In [1]: import numpy as np

In [2]: np.set_printoptions(suppress=True, linewidth=140)

In [3]: W0 = np.loadtxt("data.csv", delimiter=",")

In [4]: W0
Out[4]: 
array([[ 0.14, -2.05, -3.11, -1.97, -1.03],
       [ 0.17,  0.21,  0.25,  0.16,  0.09],
       [-0.03, -0.3 , -0.55, -0.15, -0.05],
       [ 0.1 ,  1.53,  2.33,  1.47,  0.86],
       [-0.03,  1.92,  3.12,  2.01,  1.12],
       [ 0.1 , -0.18, -0.28,  0.1 , -0.18],
       [ 0.19,  1.28,  1.76,  1.36,  0.55],
       [ 0.07,  1.55,  2.38,  1.57,  0.84],
       [-0.05,  1.18,  1.93,  1.27,  0.79],
       [ 0.04,  2.07,  3.13,  1.85,  0.98],
       [ 0.02,  2.09,  3.36,  2.3 ,  1.05],
       [-0.08, -2.55, -3.74, -2.61, -1.16],
       [ 0.01,  2.23,  3.4 ,  2.41,  1.09],
       [-0.16,  2.85,  4.05,  2.84,  1.28],
       [ 0.1 ,  4.73,  6.74,  4.54,  2.22],
       [ 0.02, -1.71, -2.64, -1.64, -0.87],
       [ 0.11, -0.37, -0.51, -0.27, -0.2 ],
       [ 0.02,  1.17,  1.61,  0.96,  0.47],
       [ 0.  ,  5.85,  8.56,  5.61,  2.71],
       [-0.24, -0.82, -1.16, -0.79, -0.38],
       [ 0.01,  0.8 ,  1.41,  0.84,  0.57],
       [-0.11, -2.91, -4.84, -2.84, -1.32],
       [-0.18, -0.05, -0.13,  0.15,  0.03],
       [-0.19,  0.16,  0.14,  0.11,  0.02],
       [ 0.11,  0.35,  0.66,  0.19,  0.2 ],
       [-0.03,  0.27,  0.4 ,  0.25,  0.2 ],
       [ 0.05, -1.84, -2.79, -1.8 , -0.85],
       [-0.12, -2.67, -4.15, -2.88, -1.4 ],
       [-0.15,  2.31,  3.46,  2.28,  1.04],
       [-0.07, -2.25, -3.51, -2.27, -1.  ],
       [ 0.06,  0.23,  0.44,  0.21, -0.03],
       [-0.11,  3.58,  5.27,  3.5 ,  1.72],
       [ 0.03,  0.51,  0.79,  0.51,  0.31],
       [ 0.11, -6.01, -8.89, -5.99, -2.89],
       [ 0.14,  3.45,  4.97,  3.34,  1.67],
       [ 0.1 ,  0.08,  0.07, -0.1 ,  0.  ]])

In [5]: P = W0 @ np.linalg.solve(W0.T @ W0, W0.T)

In [6]: np.round(P @ W0[:, 2], 2)
Out[6]: 
array([-3.11,  0.25, -0.55,  2.33,  3.12, -0.28,  1.76,  2.38,  1.93,  3.13,  3.36, -3.74,  3.4 ,  4.05,  6.74, -2.64, -0.51,  1.61,  8.56,
       -1.16,  1.41, -4.84, -0.13,  0.14,  0.66,  0.4 , -2.79, -4.15,  3.46, -3.51,  0.44,  5.27,  0.79, -8.89,  4.97,  0.07])

In [7]: np.round(np.diag(P), 2)
Out[7]: 
array([0.09, 0.08, 0.11, 0.12, 0.19, 0.26, 0.17, 0.06, 0.19, 0.11, 0.16, 0.09, 0.11, 0.17, 0.26, 0.04, 0.05, 0.09, 0.24, 0.15, 0.14, 0.51,
       0.16, 0.1 , 0.12, 0.03, 0.04, 0.2 , 0.12, 0.12, 0.12, 0.1 , 0.02, 0.23, 0.17, 0.08])

In [8]: np.round(np.linalg.eigvalsh(P), 2) + 0
Out[8]: 
array([0., 0., 0., 0., 0., 0., 0., 0., 0., 0., 0., 0., 0., 0., 0., 0., 0., 0., 0., 0., 0., 0., 0., 0., 0., 0., 0., 0., 0., 0., 0., 1., 1.,
       1., 1., 1.])

In [9]: arr = np.load("test6.npy")

In [10]: arr
Out[10]: 
array([[ 1.4,  1.1,  2.7, -0.9,  0. , -1.4,  0.6, -0.9,  1.7,  0. ],
       [-1.3, -0.6, -1.6, -0.8,  0.2, -0.6, -0.3,  0. , -0.5, -1.4],
       [-0.7,  1.7,  1.4,  0.3,  0.4, -0.2,  0.3,  0.5, -0.4, -1.4],
       [-0.1, -0.5, -0.6,  0.1, -1.5, -0.9, -0.6,  1.2, -0.6,  1.3],
       [ 0.5,  0.2, -0.4, -1.2, -0.2, -0.2,  0.1, -1.2, -1.8, -0.5],
       [-1.3,  1. , -0.3, -2.5,  0.7, -1.1, -0.4, -1.1, -0.5, -0.7],
       [-1.2,  0.6, -0.2,  1.1,  0.1,  0. , -0.4, -1.2,  0.1,  0.7],
       [ 1.3,  0. ,  0.8, -1.3, -0.3,  0.5, -0.3, -0.3,  2.3,  0. ],
       [-0.6, -1.4,  0.4,  1.2, -1.7, -0.8, -1. ,  2.4, -0.8, -0.9],
       [-1.1,  0.2, -1.3,  1.7,  0.7,  0.6,  1.1,  0.8, -0.8, -0.3]])

In [11]: Uu, sigma, vt = np.linalg.svd(arr, full_matrices=False)

In [12]: (sigma > 1e-8).sum()
Out[12]: np.int64(10)

In [13]: np.round(np.abs(vt[0]), 2)
Out[13]: array([0.36, 0.28, 0.47, 0.43, 0.13, 0.07, 0.07, 0.4 , 0.44, 0.03])

In [14]: np.allclose(Uu * sigma @ vt, arr)
Out[14]: True

In [15]: sigma.round(2)
Out[15]: array([6.02, 4.78, 3.78, 3.48, 2.47, 2.24, 1.43, 1.21, 0.67, 0.15])

In [16]: np.round(np.cumsum(sigma ** 2) / np.sum(sigma ** 2), 2)
Out[16]: array([0.36, 0.59, 0.73, 0.85, 0.91, 0.96, 0.98, 1.  , 1.  , 1.  ])

In [17]: np.round(Uu.T @ Uu, 2) + 0
Out[17]: 
array([[1., 0., 0., 0., 0., 0., 0., 0., 0., 0.],
       [0., 1., 0., 0., 0., 0., 0., 0., 0., 0.],
       [0., 0., 1., 0., 0., 0., 0., 0., 0., 0.],
       [0., 0., 0., 1., 0., 0., 0., 0., 0., 0.],
       [0., 0., 0., 0., 1., 0., 0., 0., 0., 0.],
       [0., 0., 0., 0., 0., 1., 0., 0., 0., 0.],
       [0., 0., 0., 0., 0., 0., 1., 0., 0., 0.],
       [0., 0., 0., 0., 0., 0., 0., 1., 0., 0.],
       [0., 0., 0., 0., 0., 0., 0., 0., 1., 0.],
       [0., 0., 0., 0., 0., 0., 0., 0., 0., 1.]])

In [18]: rng = np.random.default_rng(77642)

In [19]: idx = rng.permutation(10)

In [20]: idx
Out[20]: array([6, 8, 0, 1, 7, 9, 4, 5, 3, 2])

In [21]: other = arr[idx][:, idx]

In [22]: np.round(np.linalg.det(other), 2), np.round(np.linalg.det(arr[idx]), 2)
Out[22]: (np.float64(-361.11), np.float64(-361.11))

In [23]: np.round(np.sort(np.abs(np.linalg.eigvals(other))), 2)
Out[23]: array([0.62, 1.58, 1.58, 1.7 , 1.7 , 1.86, 1.86, 2.52, 2.82, 3.33])

In [24]: np.diag(other)
Out[24]: array([-0.4, -0.8,  1.4, -0.6, -0.3, -0.3, -0.2, -1.1,  0.1,  1.4])

In [25]: other
Out[25]: 
array([[-0.4,  0.1, -1.2,  0.6, -1.2,  0.7,  0.1,  0. ,  1.1, -0.2],
       [-1. , -0.8, -0.6, -1.4,  2.4, -0.9, -1.7, -0.8,  1.2,  0.4],
       [ 0.6,  1.7,  1.4,  1.1, -0.9,  0. ,  0. , -1.4, -0.9,  2.7],
       [-0.3, -0.5, -1.3, -0.6,  0. , -1.4,  0.2, -0.6, -0.8, -1.6],
       [-0.3,  2.3,  1.3,  0. , -0.3,  0. , -0.3,  0.5, -1.3,  0.8],
       [ 1.1, -0.8, -1.1,  0.2,  0.8, -0.3,  0.7,  0.6,  1.7, -1.3],
       [ 0.1, -1.8,  0.5,  0.2, -1.2, -0.5, -0.2, -0.2, -1.2, -0.4],
       [-0.4, -0.5, -1.3,  1. , -1.1, -0.7,  0.7, -1.1, -2.5, -0.3],
       [-0.6, -0.6, -0.1, -0.5,  1.2,  1.3, -1.5, -0.9,  0.1, -0.6],
       [ 0.3, -0.4, -0.7,  1.7,  0.5, -1.4,  0.4, -0.2,  0.3,  1.4]])

In [26]: other = np.array([[4, 5, 5, 5, 1, 3, 1, 5, 3, 1],
    ...:     [3, 2, 5, 0, 4, 5, 2, 0, 1, 4],
    ...:     [2, 4, 3, 2, 3, 1, 5, 0, 4, 3],
    ...:     [3, 4, 5, 4, 0, 1, 2, 4, 4, 5],
    ...:     [1, 2, 4, 2, 3, 1, 2, 0, 2, 2],
    ...:     [5, 0, 1, 3, 1, 4, 3, 0, 2, 5],
    ...:     [1, 4, 1, 5, 2, 1, 4, 2, 0, 5],
    ...:     [2, 0, 2, 3, 3, 5, 1, 2, 5, 3],
    ...:     [1, 0, 0, 1, 5, 5, 4, 0, 1, 2],
    ...:     [2, 5, 1, 3, 4, 2, 5, 3, 1, 1]])

In [27]: J = np.triu(other)

In [28]: J
Out[28]: 
array([[4, 5, 5, 5, 1, 3, 1, 5, 3, 1],
       [0, 2, 5, 0, 4, 5, 2, 0, 1, 4],
       [0, 0, 3, 2, 3, 1, 5, 0, 4, 3],
       [0, 0, 0, 4, 0, 1, 2, 4, 4, 5],
       [0, 0, 0, 0, 3, 1, 2, 0, 2, 2],
       [0, 0, 0, 0, 0, 4, 3, 0, 2, 5],
       [0, 0, 0, 0, 0, 0, 4, 2, 0, 5],
       [0, 0, 0, 0, 0, 0, 0, 2, 5, 3],
       [0, 0, 0, 0, 0, 0, 0, 0, 1, 2],
       [0, 0, 0, 0, 0, 0, 0, 0, 0, 1]])

In [29]: np.linalg.matrix_rank(J - J[0, 0] * np.eye(10))
Out[29]: np.int64(9)

In [30]: np.round(np.sort(np.linalg.eigvals(J)), 2)
Out[30]: array([1., 1., 2., 2., 3., 3., 4., 4., 4., 4.])

In [31]: J[2] @ J[7]
Out[31]: np.int64(29)

In [32]: np.round(np.linalg.norm(J, axis=0), 2)
Out[32]: array([ 4.  ,  5.39,  7.68,  6.71,  5.92,  7.28,  7.94,  7.  ,  8.72, 10.91])

In [33]: round(float(np.linalg.norm(J[2] - J[7])), 2)
Out[33]: 7.28

In [34]: data = np.load("dump.npy")

In [35]: data
Out[35]: 
array([[3, 0, 0, 0],
       [0, 0, 0, 2],
       [0, 4, 0, 0],
       [0, 0, 3, 0]])

In [36]: r0, g = data[2], data[0]

In [37]: r0 @ g
Out[37]: np.int64(0)

In [38]: p = (r0 @ g) / (r0 @ r0) * r0

In [39]: np.linalg.matrix_rank(np.outer(r0, g))
Out[39]: np.int64(1)

In [40]: g - p
Out[40]: array([3., 0., 0., 0.])

In [41]: p
Out[41]: array([0., 0., 0., 0.])

In [42]: np.outer(r0, g)
Out[42]: 
array([[ 0,  0,  0,  0],
       [12,  0,  0,  0],
       [ 0,  0,  0,  0],
       [ 0,  0,  0,  0]])
